% ipython --no-banner

In [1]: import numpy as np

In [2]: np.set_printoptions(precision=1, suppress=True, linewidth=140)

In [3]: data = np.load("run12.npy")

In [4]: data
Out[4]: 
array([[0., 3., 0., 0.],
       [3., 8., 3., 0.],
       [0., 3., 8., 3.],
       [0., 0., 3., 9.]])

In [5]: vec = np.array([-1, -2, -1, -2])

In [6]: (data @ vec).argmax()
Out[6]: np.int64(0)

In [7]: np.sign((data @ vec).round(6))
Out[7]: array([-1., -1., -1., -1.])

In [8]: np.linalg.norm(data @ vec) <= np.linalg.norm(data, 2) * np.linalg.norm(vec) + 1e-9
Out[8]: np.True_

In [9]: data @ np.ones(4)
Out[9]: array([ 3., 14., 14., 12.])

In [10]: data @ np.eye(4)[0]
Out[10]: array([0., 3., 0., 0.])

In [11]: data @ vec
Out[11]: array([ -6., -22., -20., -21.])

In [12]: hat = np.triu(np.array([[-4, -1, -1, 4], [-1, 0, 2, 4], [1, 3, -3, 4], [1, -5, 5, -4]]), 1) + np.eye(4)

In [13]: Y = hat @ data @ np.linalg.inv(hat)

In [14]: np.trace(Y), np.trace(data)
Out[14]: (np.float64(25.0), np.float64(25.0))

In [15]: np.linalg.matrix_rank(Y)
Out[15]: np.int64(4)

In [16]: hat @ data - data @ hat
Out[16]: 
array([[ -3., -11.,  -5.,  21.],
       [  0.,   9.,  15., -14.],
       [  0.,   0.,   6.,  -8.],
       [  0.,   0.,   0., -12.]])

In [17]: A = np.array([[-0.8, -1.0, -0.5],
    ...:     [-0.8, -1.0, -1.8],
    ...:     [-0.3, 1.0, 0.7],
    ...:     [1.5, -0.5, 1.4]])

In [18]: round(float(np.linalg.norm(A[3] - A[0])), 1)
Out[18]: 3.0

In [19]: np.linalg.norm(A, axis=1).argmax()
Out[19]: np.int64(1)

In [20]: np.linalg.norm(A, axis=0)
Out[20]: array([1.9, 1.8, 2.4])

In [21]: round(float(np.linalg.norm(A, 2)), 1)
Out[21]: 3.1

In [22]: Y = np.array([[1, 2, 2, -1], [-1, 0, -2, 1], [-1, 0, -2, 1], [2, 2, -1, -1]])

In [23]: M = np.triu(Y, 1)

In [24]: M
Out[24]: 
array([[ 0,  2,  2, -1],
       [ 0,  0, -2,  1],
       [ 0,  0,  0,  1],
       [ 0,  0,  0,  0]])

In [25]: Uu, sig, Vt = np.linalg.svd(M, full_matrices=False)

In [26]: np.abs(Uu[:, 0]).round(6).argmax()
Out[26]: np.int64(0)

In [27]: Uu.shape, sig.shape, Vt.shape
Out[27]: ((4, 4), (4,), (4, 4))

In [28]: sig
Out[28]: array([3.5, 1.3, 0.9, 0. ])

In [29]: np.round(Uu.T @ Uu, 1) + 0
Out[29]: 
array([[1., 0., 0., 0.],
       [0., 1., 0., 0.],
       [0., 0., 1., 0.],
       [0., 0., 0., 1.]])

In [30]: sig / sig[0]
Out[30]: array([1. , 0.4, 0.2, 0. ])

In [31]: Uu, sig, Vt = np.linalg.svd(M)

In [32]: sig
Out[32]: array([3.5, 1.3, 0.9, 0. ])

In [33]: np.argmax(sig[:-1] / (sig[1:] + 1e-6)) + 1
Out[33]: np.int64(3)

In [34]: Y = Uu[:, :3] @ np.diag(sig[:3]) @ Vt[:3]

In [35]: Y.round(1) + 0
Out[35]: 
array([[ 0.,  2.,  2., -1.],
       [ 0.,  0., -2.,  1.],
       [ 0.,  0.,  0.,  1.],
       [ 0.,  0.,  0.,  0.]])

In [36]: round(float(np.linalg.norm(M - Y, 2)), 1), sig[3]
Out[36]: (0.0, np.float64(0.0))

In [37]: round(float(np.abs(M - Y).max()), 1)
Out[37]: 0.0

In [38]: np.linalg.matrix_rank(Y)
Out[38]: np.int64(3)

In [39]: np.linalg.matrix_rank(M, rtol=0.05)
Out[39]: np.int64(3)

In [40]: np.linalg.cond(M) > 100
Out[40]: np.True_

In [41]: np.argsort(-np.linalg.norm(M, axis=0).round(6), kind="stable")[:3]
Out[41]: array([2, 1, 3])

In [42]: [int(np.linalg.matrix_rank(np.linalg.matrix_power(M, p))) for p in range(1, 5)]
Out[42]: [3, 2, 1, 0]

In [43]: np.sort(np.linalg.eigvals(M))
Out[43]: array([0., 0., 0., 0.])

In [44]: M @ M
Out[44]: 
array([[ 0,  0, -4,  4],
       [ 0,  0,  0, -2],
       [ 0,  0,  0,  0],
       [ 0,  0,  0,  0]])

In [45]: Y = np.array([[1, 0], [2, 4]])

In [46]: X = np.block([[np.zeros((2, 2)), Y], [Y.T, np.zeros((2, 2))]])

In [47]: X
Out[47]: 
array([[0., 0., 1., 0.],
       [0., 0., 2., 4.],
       [1., 2., 0., 0.],
       [0., 4., 0., 0.]])

In [48]: rng = np.random.default_rng(2877)

In [49]: labels = rng.permutation(4)

In [50]: Y = X[:, labels] * rng.choice([-1, 1], 4)

In [51]: Y
Out[51]: 
array([[ 0.,  0.,  1., -0.],
       [ 0.,  4.,  2., -0.],
       [ 1.,  0.,  0., -2.],
       [ 0.,  0.,  0., -4.]])

In [52]: Uu, _, Vt = np.linalg.svd(X.T @ Y)

In [53]: np.round(Uu @ Vt, 1) + 0
Out[53]: 
array([[ 1.,  0.,  0.,  0.],
       [ 0.,  0.,  0., -1.],
       [ 0.,  0.,  1.,  0.],
       [ 0.,  1.,  0.,  0.]])

In [54]: np.round(np.linalg.lstsq(X, Y)[0], 1) + 0
Out[54]: 
array([[ 1.,  0.,  0.,  0.],
       [ 0.,  0.,  0., -1.],
       [ 0.,  0.,  1.,  0.],
       [ 0.,  1.,  0.,  0.]])

In [55]: labels
Out[55]: array([0, 3, 2, 1])

In [56]: Y = np.array([[2]])

In [57]: cent = np.array([[2, 3], [-2, -1]])

In [58]: feats = np.block([[Y, np.array([[3, 3]])], [np.zeros((2, 1)), cent]])

In [59]: feats
Out[59]: 
array([[ 2.,  3.,  3.],
       [ 0.,  2.,  3.],
       [ 0., -2., -1.]])

In [60]: Y = np.array([[8, 3], [5, 9], [9, 6]])

In [61]: feats @ Y
Out[61]: 
array([[ 58.,  51.],
       [ 37.,  36.],
       [-19., -24.]])

In [62]: Y @ feats
Traceback (most recent call last):
  Cell In[62], line 1
    Y @ feats
ValueError: matmul: Input operand 1 has a mismatch in its core dimension 0, with gufunc signature (n?,k),(k,m?)->(n?,m?) (size 3 is different from 2)


In [63]: np.einsum("ij,ij->i", feats, feats)
Out[63]: array([22., 13.,  5.])

In [64]: r0 = np.array([2, 1, 1])

In [65]: v = np.array([-3, -4, -4])

In [66]: F = r0[:, None] + v[None, :]

In [67]: F
Out[67]: 
array([[-1, -2, -2],
       [-2, -3, -3],
       [-2, -3, -3]])

In [68]: vals, V = np.linalg.eigh(F)

In [69]: vec = np.array([2, 1, 1])

In [70]: np.round(vec @ F @ vec / (vec @ vec), 1), np.round(vals[0], 1), round(vals[-1], 1)
Out[70]: (np.float64(-5.3), np.float64(-7.3), np.float64(0.3))

In [71]: np.round(V * np.maximum(vals, 0) @ V.T, 1) + 0
Out[71]: 
array([[ 0.2, -0.1, -0.1],
       [-0.1,  0. ,  0. ],
       [-0.1,  0. ,  0. ]])

In [72]: vals, V = np.linalg.eigh(F)

In [73]: (vals > 1e-8).sum(), (vals < -1e-8).sum()
Out[73]: (np.int64(1), np.int64(1))

In [74]: np.round(V.T @ F @ V, 1) + 0
Out[74]: 
array([[-7.3,  0. ,  0. ],
       [ 0. ,  0. ,  0. ],
       [ 0. ,  0. ,  0.3]])

In [75]: F @ np.linalg.pinv(F) @ F
Out[75]: 
array([[-1., -2., -2.],
       [-2., -3., -3.],
       [-2., -3., -3.]])

In [76]: np.unique(F.round(6), axis=0).shape
Out[76]: (2, 3)

In [77]: try:
    ...:     np.linalg.inv(F)
    ...: except np.linalg.LinAlgError as e:
    ...:     print("failed:", e)
    ...: 
failed: Singular matrix

In [78]: Uu, sig, Vt = np.linalg.svd(F)

In [79]: V = Vt[:(sig > 1e-8).sum()]

In [80]: vec = F[2] + -3 * F[0] + rng.integers(2) * np.eye(3)[1]

In [81]: vec
Out[81]: array([1., 4., 3.])

In [82]: np.linalg.matrix_rank(np.vstack([F, vec]))
Out[82]: np.int64(3)

In [83]: np.diag(V.T @ V)
Out[83]: array([1. , 0.5, 0.5])

In [84]: E = np.loadtxt("a.csv", delimiter=",")

In [85]: E
Out[85]: 
array([[0., 0., 1.],
       [0., 1., 0.],
       [1., 0., 0.]])

In [86]: E @ E.T
Out[86]: 
array([[1., 0., 0.],
       [0., 1., 0.],
       [0., 0., 1.]])

In [87]: np.linalg.pinv(E)
Out[87]: 
array([[0., 0., 1.],
       [0., 1., 0.],
       [1., 0., 0.]])

In [88]: E[:, 0] @ E[:, 2]
Out[88]: np.float64(0.0)

In [89]: np.linalg.norm(E, axis=0)
Out[89]: array([1., 1., 1.])

In [90]: np.linalg.svd(E, compute_uv=False)
Out[90]: array([1., 1., 1.])

In [91]: J = np.load("arr.npy")

In [92]: J
Out[92]: 
array([[ 6,  1,  9],
       [ 1,  6,  2],
       [ 4,  2,  8],
       [11, 31, 19]])

In [93]: Uu, sig, Vt = np.linalg.svd(J, full_matrices=False)

In [94]: np.round(Uu.T @ Uu, 1) + 0
Out[94]: 
array([[1., 0., 0.],
       [0., 1., 0.],
       [0., 0., 1.]])

In [95]: np.round(Uu.T @ J @ Vt.T, 1) + 0
Out[95]: 
array([[39.8,  0. ,  0. ],
       [ 0. , 10.1,  0. ],
       [ 0. ,  0. ,  0.9]])

In [96]: Uu.shape, sig.shape, Vt.shape
Out[96]: ((4, 3), (3,), (3, 3))

In [97]: np.cumsum(sig ** 2) / np.sum(sig ** 2)
Out[97]: array([0.9, 1. , 1. ])

In [98]: sig
Out[98]: array([39.8, 10.1,  0.9])

In [99]: np.round(np.sqrt((sig ** 2).sum()), 1), round(float(np.linalg.norm(J)), 1)
Out[99]: (np.float64(41.1), 41.1)
